>>> import numpy as np
>>> import numpy.linalg as la
>>> np.set_printoptions(suppress=True, linewidth=160)
>>> tidy = lambda a: np.round(a, 2) + 0
>>> A = np.load("run10.npy")
>>> A
array([[0, 8, 1, 2, 2, 2, 7],
       [0, 3, 1, 0, 8, 7, 8],
       [0, 0, 3, 9, 7, 1, 7],
       [0, 0, 0, 5, 2, 3, 0],
       [0, 0, 0, 0, 2, 0, 1],
       [0, 0, 0, 0, 0, 0, 6],
       [0, 0, 0, 0, 0, 0, 9]])
>>> r = la.matrix_rank(A)
>>> r
np.int64(6)
>>> ns = la.svd(A)[2][r:].T
>>> A @ ns
array([[0.],
       [0.],
       [0.],
       [0.],
       [0.],
       [0.],
       [0.]])
>>> ns @ ns.T
array([[1., 0., 0., 0., 0., 0., 0.],
       [0., 0., 0., 0., 0., 0., 0.],
       [0., 0., 0., 0., 0., 0., 0.],
       [0., 0., 0., 0., 0., 0., 0.],
       [0., 0., 0., 0., 0., 0., 0.],
       [0., 0., 0., 0., 0., 0., 0.],
       [0., 0., 0., 0., 0., 0., 0.]])
>>> [int(la.matrix_rank(np.delete(A, i, axis=0))) for i in range(7)]
[5, 5, 5, 5, 5, 6, 6]
>>> ns[:, 0] / ns[np.abs(ns[:, 0]).round(6).argmax(), 0]
array([1., 0., 0., 0., 0., 0., 0.])
>>> K = np.loadtxt("layer15.csv", delimiter=",")
>>> K
array([[0., 1., 0., 0., 0., 0., 0., 0.],
       [1., 0., 0., 0., 0., 0., 0., 0.],
       [0., 0., 0., 1., 0., 1., 0., 0.],
       [0., 0., 1., 0., 0., 1., 0., 0.],
       [0., 0., 0., 0., 0., 0., 0., 0.],
       [0., 0., 1., 1., 0., 0., 0., 0.],
       [0., 0., 0., 0., 0., 0., 0., 1.],
       [0., 0., 0., 0., 0., 0., 1., 0.]])
>>> np.argsort(-la.norm(K, axis=0).round(6), kind="stable")[:3]
array([2, 3, 5])
>>> tidy(la.norm(K, 2) / la.norm(K))
np.float64(0.63)
>>> la.cond(K) > 100
np.True_
>>> [round(float(x), 2) for x in la.svd(K, compute_uv=False)[:3]]
[2.0, 1.0, 1.0]
>>> la.matrix_rank(K, rtol=0.1)
np.int64(7)
>>> tidy(la.eigvalsh(K).min())
np.float64(-1.0)
>>> try:
...     la.cholesky(K)
... except la.LinAlgError as e:
...     print(e)
... 
Matrix is not positive definite
>>> M = np.load("a.npy")
>>> tidy(M)
array([[ 0.54, -0.2 ,  0.07, -0.56,  0.59],
       [ 0.08,  0.89, -0.37, -0.23,  0.06],
       [ 0.23,  0.39,  0.87,  0.18, -0.01],
       [-0.23,  0.08, -0.08,  0.57,  0.78],
       [ 0.77, -0.04, -0.3 ,  0.53, -0.18]])
>>> q, V = la.qr(M[:, :4])[0], la.qr(M[:, 4:])[0]
>>> s = la.svd(q.T @ V, compute_uv=False)
>>> tidy(s)
array([0.])
>>> (s > 0.9).sum()
np.int64(0)
>>> x = np.array([3, 2, 0, -3, 0])
>>> tidy(la.norm(x)), tidy(la.norm(M @ x))
(np.float64(4.69), np.float64(4.69))
>>> tidy(la.inv(M))
array([[ 0.54,  0.08,  0.23, -0.23,  0.77],
       [-0.2 ,  0.89,  0.39,  0.08, -0.04],
       [ 0.07, -0.37,  0.87, -0.08, -0.3 ],
       [-0.56, -0.23,  0.18,  0.57,  0.53],
       [ 0.59,  0.06, -0.01,  0.78, -0.18]])
>>> tidy(np.sort(np.abs(np.degrees(np.angle(la.eigvals(M))))))
array([  4.56,   4.56,  31.93,  31.93, 180.  ])
>>> 5 - la.matrix_rank(M - np.eye(5), tol=1e-8)
np.int64(0)
>>> tidy(M.sum(axis=1))
array([0.45, 0.43, 1.66, 1.12, 0.78])
>>> np.zeros(5, 5)
Traceback (most recent call last):
  File "<python-input-34>", line 1, in <module>
    np.zeros(5, 5)
    ~~~~~~~~^^^^^^
TypeError: Cannot interpret '5' as a data type
>>> la.matrix_rank(M)
np.int64(5)
>>> la.rank(M)
Traceback (most recent call last):
  File "<python-input-36>", line 1, in <module>
    la.rank(M)
    ^^^^^^^
AttributeError: module 'numpy.linalg' has no attribute 'rank'
>>> u, g = M[1], M[3]
>>> tidy(u @ u)
np.float64(1.0)
>>> tidy(u @ g)
np.float64(0.0)
>>> p = (u @ g) / (u @ u) * u
>>> tidy(np.outer(u, g))
array([[-0.02,  0.01, -0.01,  0.04,  0.06],
       [-0.21,  0.07, -0.07,  0.51,  0.7 ],
       [ 0.09, -0.03,  0.03, -0.21, -0.29],
       [ 0.05, -0.02,  0.02, -0.13, -0.18],
       [-0.01,  0.  ,  0.  ,  0.04,  0.05]])
>>> tidy(p)
array([0., 0., 0., 0., 0.])
>>> la.matrix_rank(np.outer(u, g))
np.int64(1)
>>> x = np.array([-2, -3, 2, -2, 1])
>>> la.norm(M @ x) <= la.norm(M, 2) * la.norm(x) + 1e-9
np.True_
>>> tidy((M * x).sum(axis=1))
array([ 1.37, -3.07, -0.26, -0.29, -3.25])
>>> tidy(M @ np.ones(5))
array([0.45, 0.43, 1.66, 1.12, 0.78])
>>> W0 = np.array([[-3, -3, -3, -3, -3],
...     [-3, -6, -6, -6, -6],
...     [-3, -6, -9, -9, -9],
...     [-3, -6, -9, -12, -12],
...     [-3, -6, -9, -12, -15]])
>>> ev, V = la.eigh(W0)
>>> tidy(ev)
array([-37.03,  -4.35,  -1.75,  -1.06,  -0.81])
>>> tidy(la.eigvalsh(W0 + -1 * np.eye(5)))
array([-38.03,  -5.35,  -2.75,  -2.06,  -1.81])
>>> tidy(la.svd(W0, compute_uv=False))
array([37.03,  4.35,  1.75,  1.06,  0.81])
>>> tidy(V.T @ V)
array([[1., 0., 0., 0., 0.],
       [0., 1., 0., 0., 0.],
       [0., 0., 1., 0., 0.],
       [0., 0., 0., 1., 0.],
       [0., 0., 0., 0., 1.]])
>>> tidy(la.eigvalsh(W0 @ W0))
array([   0.66,    1.12,    3.06,   18.89, 1371.27])
>>> m1 = np.loadtxt("mat.csv", delimiter=",")
>>> m1
array([[ 1.,  0.,  0.,  0.,  0.],
       [ 0., -3., -3., -3.,  1.],
       [ 0.,  0.,  1.,  0., -2.],
       [ 0., -2.,  2.,  3.,  1.],
       [ 0., -2.,  2.,  2., -2.]])
>>> m1 @ m1
array([[ 1.,  0.,  0.,  0.,  0.],
       [ 0., 13.,  2.,  2., -2.],
       [ 0.,  4., -3., -4.,  2.],
       [ 0., -2., 16., 17., -5.],
       [ 0.,  6.,  8.,  8.,  0.]])
>>> tidy(la.det(m1))
np.float64(20.0)
>>> np.flatnonzero(la.matrix_power((m1 != 0) + (m1.T != 0) + np.eye(5), 5)[0])
array([0])
>>> tidy(np.sort(la.eigvals(m1).real))
array([-3.51, -1.75,  1.  ,  1.  ,  3.26])
>>> la.cond(A) > 100
np.True_
>>> tidy(la.norm(m1[2] - m1[3]))
np.float64(4.8)
>>> tidy(la.norm(m1[2], 1)), tidy(la.norm(m1[2], np.inf))
(np.float64(3.0), np.float64(2.0))
>>> tidy(la.norm(m1, 1)), tidy(la.norm(m1, np.inf))
(np.float64(8.0), np.float64(10.0))
>>> other = m1 / np.sqrt((m1 ** 2).mean(axis=1, keepdims=True))
>>> tidy(other[4])
array([ 0.  , -1.12,  1.12,  1.12, -1.12])
>>> tidy(la.norm(other, axis=1))
array([2.24, 2.24, 2.24, 2.24, 2.24])
>>> la.matrix_rank(m1 - m1.mean(axis=1, keepdims=True))
np.int64(4)
>>> tidy(m1 - m1.mean(axis=1, keepdims=True))
array([[ 0.8, -0.2, -0.2, -0.2, -0.2],
       [ 1.6, -1.4, -1.4, -1.4,  2.6],
       [ 0.2,  0.2,  1.2,  0.2, -1.8],
       [-0.8, -2.8,  1.2,  2.2,  0.2],
       [ 0. , -2. ,  2. ,  2. , -2. ]])
>>> (m1 + m1.T) / 2
array([[ 1. ,  0. ,  0. ,  0. ,  0. ],
       [ 0. , -3. , -1.5, -2.5, -0.5],
       [ 0. , -1.5,  1. ,  1. ,  0. ],
       [ 0. , -2.5,  1. ,  3. ,  1.5],
       [ 0. , -0.5,  0. ,  1.5, -2. ]])
>>> np.allclose(m1 @ m1.T, m1.T @ m1)
False
>>> X = np.array([[0.0, 2.0, 0.0, 0.0, 0.0, 0.0],
...     [-2.0, 0.0, -1.0, 0.0, 0.0, 0.0],
...     [2.0, 0.0, 2.0, 0.0, 0.0, 0.0],
...     [0.0, 0.0, 0.0, -3.0, -4.0, 3.0],
...     [0.0, 0.0, 0.0, 3.0, 5.0, 1.0],
...     [0.0, 0.0, 0.0, -1.0, 4.0, 1.0]])
>>> other = la.inv(X)
>>> tidy(other)
array([[ 0.  , -1.  , -0.5 ,  0.  ,  0.  ,  0.  ],
       [ 0.5 ,  0.  ,  0.  ,  0.  ,  0.  ,  0.  ],
       [ 0.  ,  1.  ,  1.  ,  0.  ,  0.  ,  0.  ],
       [ 0.  ,  0.  ,  0.  ,  0.02,  0.25, -0.3 ],
       [ 0.  ,  0.  ,  0.  , -0.06,  0.  ,  0.19],
       [ 0.  ,  0.  ,  0.  ,  0.27,  0.25, -0.05]])
>>> tidy(la.cond(X))
np.float64(14.73)
>>> np.allclose(other, X.T)
False
>>> other = np.array([[5, 0, 5], [4, 3, 2], [0, 0, 5]])
>>> feats = other - other.T
>>> feats
array([[ 0, -4,  5],
       [ 4,  0,  2],
       [-5, -2,  0]])
>>> la.cond(feats) > 100
np.True_
>>> np.argsort(-la.norm(feats, axis=0).round(6), kind="stable")[:3]
array([0, 2, 1])
>>> tidy(la.norm(feats, 2) / la.norm(feats))
np.float64(0.71)
>>> U, s, VT = la.svd(feats)
>>> np.argmax(s[:-1] / (s[1:] + 1e-6)) + 1
np.int64(2)
>>> other = U[:, :2] @ np.diag(s[:2]) @ VT[:2]
>>> la.matrix_rank(feats, rtol=0.05)
np.int64(2)
>>> tidy(np.abs(feats - other).max())
np.float64(0.0)
>>> la.matrix_rank(other)
np.int64(2)
>>> tidy(la.norm(feats - other) / la.norm(feats))
np.float64(0.0)
>>> r = la.matrix_rank(feats)
>>> r
np.int64(2)
>>> ns = la.svd(feats)[2][r:].T
>>> [int(la.matrix_rank(feats[:i])) for i in range(1, len(feats) + 1)]
[1, 2, 2]
>>> [int(la.matrix_rank(feats[:, :j + 1])) for j in range(3)]
[1, 2, 2]
>>> la.matrix_rank(feats.T @ feats), la.matrix_rank(feats @ feats.T)
(np.int64(2), np.int64(2))
>>> tidy(ns[:, 0] / ns[np.abs(ns[:, 0]).round(6).argmax(), 0])
array([-0.4,  1. ,  0.8])
>>> tidy(ns @ ns.T)
array([[ 0.09, -0.22, -0.18],
       [-0.22,  0.56,  0.44],
       [-0.18,  0.44,  0.36]])
>>> tidy(feats @ ns)
array([[0.],
       [0.],
       [0.]])
>>> np.allclose(feats @ ns, 0)
True
>>> [int(la.matrix_rank(np.delete(feats, i, axis=0))) for i in range(3)]
[2, 2, 2]
